In [1]: import numpy as np

In [2]: np.set_printoptions(precision=3, suppress=True, linewidth=100)

In [3]: J = np.load("w.npy")

In [4]: J
Out[4]: 
array([[5., 4., 4., 4.],
       [4., 5., 4., 4.],
       [4., 4., 5., 4.],
       [4., 4., 4., 5.]])

In [5]: evals, evecs = np.linalg.eigh(J)

In [6]: x = np.array([3, 0, 0, 2])

In [7]: (np.sign(evecs[:, -1].round(6)) == np.sign(evecs[0, -1].round(6))).astype(int)
Out[7]: array([1, 1, 1, 1])

In [8]: np.linalg.eigvalsh(J[1:, 1:])
Out[8]: array([ 1.,  1., 13.])

In [9]: print(np.abs(J).sum(axis=1).max(), round(np.abs(evals).max(), 3))
17.0 17.0

In [10]: evecs * np.sqrt(evals) @ evecs.T
Out[10]: 
array([[1.781, 0.781, 0.781, 0.781],
       [0.781, 1.781, 0.781, 0.781],
       [0.781, 0.781, 1.781, 0.781],
       [0.781, 0.781, 0.781, 1.781]])

In [11]: evecs * np.abs(evals) @ evecs.T
Out[11]: 
array([[5., 4., 4., 4.],
       [4., 5., 4., 4.],
       [4., 4., 5., 4.],
       [4., 4., 4., 5.]])

In [12]: np.round(x @ J @ x / (x @ x), 3), round(evals[0], 3), round(evals[-1], 3)
Out[12]: (np.float64(8.692), np.float64(1.0), np.float64(17.0))

In [13]: print(np.linalg.eigvals(J))
[ 1. 17.  1.  1.]

In [14]: round(float(np.linalg.det(J[::-1])), 3)
Out[14]: 17.0

In [15]: np.sort(np.abs(np.fft.fft(J[0]))), np.sort(np.linalg.svd(J, compute_uv=False))
Out[15]: (array([ 1.,  1.,  1., 17.]), array([ 1.,  1.,  1., 17.]))

In [16]: np.fft.fft(J[0])
Out[16]: array([17.+0.j,  1.+0.j,  1.+0.j,  1.+0.j])

In [17]: M = np.load("a.npy")

In [18]: M
Out[18]: 
array([[ 1,  0,  0],
       [ 0,  1,  0],
       [ 2, -1,  1]])

In [19]: A2 = np.array([[0, 2], [1, 0]])

In [20]: W2 = np.kron(A2, M)

In [21]: W2
Out[21]: 
array([[ 0,  0,  0,  2,  0,  0],
       [ 0,  0,  0,  0,  2,  0],
       [ 0,  0,  0,  4, -2,  2],
       [ 1,  0,  0,  0,  0,  0],
       [ 0,  1,  0,  0,  0,  0],
       [ 2, -1,  1,  0,  0,  0]])

In [22]: W2.shape
Out[22]: (6, 6)

In [23]: print(np.linalg.matrix_rank(W2))
6

In [24]: x = np.array([3, 0, -3])

In [25]: rhs = M @ x

In [26]: beta, lr = np.zeros(3), 1 / np.linalg.norm(M, 2) ** 2

In [27]: for i in range(15):
    ...:     beta -= lr * M.T @ (M @ beta - rhs)
    ...:     if i % 5 == 0: print(i, round(np.linalg.norm(M @ beta - rhs), 3))
    ...: 
0 1.814
5 1.365
10 1.158

In [28]: print(round(np.linalg.cond(M), 3))
6.854

In [29]: np.linalg.eigvals(M)
Out[29]: array([1., 1., 1.])

In [30]: np.einsum("ij,ji->", M, M)
Out[30]: np.int64(3)

In [31]: np.poly(M)
Out[31]: array([ 1., -3.,  3., -1.])

In [32]: round(np.linalg.det(M.T), 3)
Out[32]: np.float64(1.0)

In [33]: np.kron(np.eye(2, dtype=int), M)
Out[33]: 
array([[ 1,  0,  0,  0,  0,  0],
       [ 0,  1,  0,  0,  0,  0],
       [ 2, -1,  1,  0,  0,  0],
       [ 0,  0,  0,  1,  0,  0],
       [ 0,  0,  0,  0,  1,  0],
       [ 0,  0,  0,  2, -1,  1]])

In [34]: round(np.linalg.eigvals(M).sum().real, 3)
Out[34]: np.float64(3.0)

In [35]: round(np.linalg.det(M[::-1]), 3)
Out[35]: np.float64(-1.0)

In [36]: X = np.loadtxt("x.csv", delimiter=",")

In [37]: X
Out[37]: 
array([[ 1., -1.,  1., -1., -1.,  1., -1.,  1.],
       [ 1.,  1., -1., -1.,  1.,  1., -1., -1.],
       [ 1.,  1., -1., -1., -1., -1.,  1.,  1.]])

In [38]: hat = np.triu(np.array([[-2, 3, -2], [-1, -3, 0], [2, 1, -2]]), 1) + np.eye(3)

In [39]: A2 = hat @ M @ np.linalg.inv(hat)

In [40]: A2
Out[40]: 
array([[-3., 14., -8.],
       [ 0.,  1.,  0.],
       [ 2., -7.,  5.]])

In [41]: np.linalg.matrix_rank(A2)
Out[41]: np.int64(3)

In [42]: np.round(np.linalg.det(A2), 3)
Out[42]: np.float64(1.0)

In [43]: mat = np.load("mat.npy")

In [44]: mat
Out[44]: 
array([[1, 0, 0],
       [0, 2, 0],
       [0, 0, 2]])

In [45]: evals, evecs = np.linalg.eigh(mat)

In [46]: x = np.array([-5, -9, 0])

In [47]: evecs * np.maximum(evals, 0) @ evecs.T
Out[47]: 
array([[1., 0., 0.],
       [0., 2., 0.],
       [0., 0., 2.]])

In [48]: np.abs(mat).sum(axis=1).max(), np.abs(evals).max()
Out[48]: (np.int64(2), np.float64(2.0))

In [49]: x @ mat @ x
Out[49]: np.int64(187)

In [50]: np.prod(np.diag(mat)), round(float(np.linalg.det(mat)), 3)
Out[50]: (np.int64(4), 4.0)

In [51]: np.linalg.matrix_rank(mat - mat[0, 0] * np.eye(3))
Out[51]: np.int64(2)

In [52]: print([int(np.linalg.matrix_rank(np.linalg.matrix_power(mat, p))) for p in range(1, 4)])
[3, 3, 3]

In [53]: x = np.array([1, 6, 8])

In [54]: a = np.maximum(mat @ x, 0)

In [55]: print(np.flatnonzero(a > 1e-9))
[0 1 2]

In [56]: print(mat.T @ a)
[ 1 24 32]

In [57]: np.maximum(mat @ (3 * x), 0)
Out[57]: array([ 3, 36, 48])

In [58]: F = np.load("out3.npy")

In [59]: F
Out[59]: 
array([[ 8.796,  7.204,  3.216],
       [ 4.414,  3.63 ,  1.58 ],
       [ 1.106,  0.875,  0.372],
       [-4.41 , -3.613, -1.607],
       [-4.408, -3.586, -1.539],
       [-9.914, -8.119, -3.602],
       [-6.596, -5.406, -2.408],
       [ 5.489,  4.503,  2.   ],
       [-6.625, -5.353, -2.375],
       [-2.203, -1.775, -0.796],
       [ 4.422,  3.59 ,  1.604],
       [ 2.199,  1.815,  0.834],
       [-0.036,  0.013, -0.006],
       [ 5.502,  4.481,  1.968],
       [ 6.616,  5.423,  2.401],
       [-9.904, -8.079, -3.587],
       [-2.216, -1.781, -0.78 ],
       [ 0.005,  0.005, -0.012],
       [ 1.124,  0.897,  0.411],
       [-1.104, -0.897, -0.405],
       [ 9.922,  8.093,  3.599],
       [ 3.296,  2.653,  1.216],
       [ 1.123,  0.904,  0.413],
       [ 6.586,  5.418,  2.413],
       [ 0.022,  0.   , -0.019]])

In [60]: Uu, sigma, Vh = np.linalg.svd(F)

In [61]: sigma
Out[61]: array([35.875,  0.109,  0.079])

In [62]: print(np.argmax(sigma[:-1] / (sigma[1:] + 1e-6)) + 1)
1

In [63]: A2 = Uu[:, :1] @ np.diag(sigma[:1]) @ Vh[:1]

In [64]: round(float(np.linalg.norm(F - A2) / np.linalg.norm(F)), 3)
Out[64]: 0.004

In [65]: round(np.abs(F - A2).max(), 3)
Out[65]: np.float64(0.053)

In [66]: round(float(np.linalg.norm(F - A2, 2)), 3), round(float(sigma[1]), 3)
Out[66]: (0.109, 0.109)

In [67]: np.linalg.matrix_rank(A2)
Out[67]: np.int64(1)

In [68]: np.linalg.matrix_rank(F, rtol=0.05)
Out[68]: np.int64(1)

In [69]: idx = F[:, 2] > np.median(F[:, 2])

In [70]: r0 = F[idx].mean(axis=0) - F[~idx].mean(axis=0)

In [71]: r0
Out[71]: array([8.518, 6.952, 3.094])

In [72]: print((((F - F.mean(axis=0)) @ r0 > 0) == idx).mean())
0.96

In [73]: W0 = np.load("run4.npy")

In [74]: W0
Out[74]: 
array([[ 3., -2.,  1.,  0.],
       [-2.,  3.,  2.,  0.],
       [-2.,  1., -3.,  0.],
       [ 0.,  0.,  0., -4.]])

In [75]: # splits into 2 blocks

In [76]: r0, g = W0[0], W0[2]

In [77]: r0 @ g
Out[77]: np.float64(-11.0)

In [78]: pr = (r0 @ g) / (r0 @ r0) * r0

In [79]: np.round(np.linalg.norm(r0 + g) ** 2 + np.linalg.norm(r0 - g) ** 2, 3)
Out[79]: np.float64(56.0)

In [80]: np.outer(r0, g)
Out[80]: 
array([[-6.,  3., -9.,  0.],
       [ 4., -2.,  6., -0.],
       [-2.,  1., -3.,  0.],
       [-0.,  0., -0.,  0.]])

In [81]: (g - pr) @ r0
Out[81]: np.float64(0.0)

In [82]: np.linalg.matrix_rank(np.outer(r0, g))
Out[82]: np.int64(1)

In [83]: hat = np.triu(np.array([[4, 8, 5, 0], [2, 1, 8, 5], [9, 1, 3, 3], [4, 6, 1, 1]]), 1) + np.eye(4)

In [84]: A2 = hat @ W0 @ np.linalg.inv(hat)

In [85]: A2
Out[85]: 
array([[  -23.,   211., -1571.,  3658.],
       [  -18.,   155., -1172.,  2721.],
       [   -2.,    17.,  -129.,   290.],
       [    0.,     0.,     0.,    -4.]])

In [86]: np.round(np.linalg.det(A2), 3)
Out[86]: np.float64(36.0)

In [87]: np.trace(A2), np.trace(W0)
Out[87]: (np.float64(-1.0), np.float64(-1.0))

In [88]: [round(float(x), 3) for x in np.linalg.svd(A2, compute_uv=False)[:3]]
Out[88]: [4979.644, 5.013, 1.631]

In [89]: print(round(np.linalg.norm(A2, 2) / np.linalg.norm(A2), 3))
1.0

In [90]: arr = np.load("block1.npy")

In [91]: arr
Out[91]: 
array([[ 8, -4,  0,  0],
       [ 2,  6,  0,  0],
       [-4,  2, -4,  2],
       [-1, -3, -1, -3]])

In [92]: A2 = arr / np.linalg.norm(arr, axis=1, keepdims=True)

In [93]: cov = A2 @ A2.T

In [94]: (cov - 2 * np.eye(4)).round(6).argmax(axis=1)
Out[94]: array([3, 2, 1, 0])

In [95]: np.degrees(np.arccos(np.clip(cov[1, 3], -1, 1)))
Out[95]: np.float64(135.0)

In [96]: print((np.abs(cov) > 0.9).astype(int))
[[1 0 0 0]
 [0 1 0 0]
 [0 0 1 0]
 [0 0 0 1]]

In [97]: print(cov[1])
[-0.141  1.     0.1   -0.707]
